$ ipython --no-banner

In [1]: import numpy as np

In [2]: np.set_printoptions(suppress=True, linewidth=100)

In [3]: E = np.load("w.npy")

In [4]: print(E)
[[ 0.74 -1.8   0.64 -0.18 -0.8 ]
 [-0.47  1.5  -0.34  0.15  0.74]
 [ 1.33  1.7   2.07  0.17  1.77]
 [ 0.18 -2.4  -0.21 -0.24 -1.47]
 [-2.13  0.9  -2.64  0.09 -0.48]
 [-0.31 -2.1  -0.8  -0.21 -1.52]]

In [5]: U, sigma, vt = np.linalg.svd(E)

In [6]: evecs = vt[:(sigma > 1e-8).sum()]

In [7]: rng = np.random.default_rng(44066)

In [8]: vec = E[4] + -3 * E[2] + rng.integers(2) * np.eye(5)[4]

In [9]: print(vec.round(2))
[-6.12 -4.2  -8.85 -0.42 -5.79]

In [10]: print(np.round(np.diag(evecs.T @ evecs), 2))
[0.36 0.74 0.58 0.01 0.31]

In [11]: print(np.linalg.cond(E) > 100)
True

In [12]: print([round(float(x), 2) for x in np.linalg.svd(E, compute_uv=False)[:3]])
[5.39, 4.38, 0.0]

In [13]: print(np.round(np.linalg.norm(E, 2) / np.linalg.norm(E), 2))
0.78

In [14]: U, sigma = np.linalg.svd(E)
ValueError: too many values to unpack (expected 2)


In [15]: U, sigma, vt = np.linalg.svd(E, full_matrices=False)

In [16]: print(sigma.round(2) + 0)
[5.39 4.38 0.   0.   0.  ]

In [17]: print((sigma > 1e-8).sum())
2

In [18]: print(np.round(vt @ vt.T, 2) + 0)
[[1. 0. 0. 0. 0.]
 [0. 1. 0. 0. 0.]
 [0. 0. 1. 0. 0.]
 [0. 0. 0. 1. 0.]
 [0. 0. 0. 0. 1.]]

In [19]: print(np.abs(U[:, 0]).round(6).argmax())
2

In [20]: K = np.load("arr.npy")

In [21]: print(K)
[[ 4  4  4]
 [ 4  8  8]
 [ 4  8 12]]

In [22]: # equal to its transpose

In [23]: ev, evecs = np.linalg.eig(K)

In [24]: print(ev.round(2))
[20.2   2.57  1.23]

In [25]: print(np.round(np.sort(np.linalg.eigvals(np.linalg.inv(K))), 2))
[0.05 0.39 0.81]
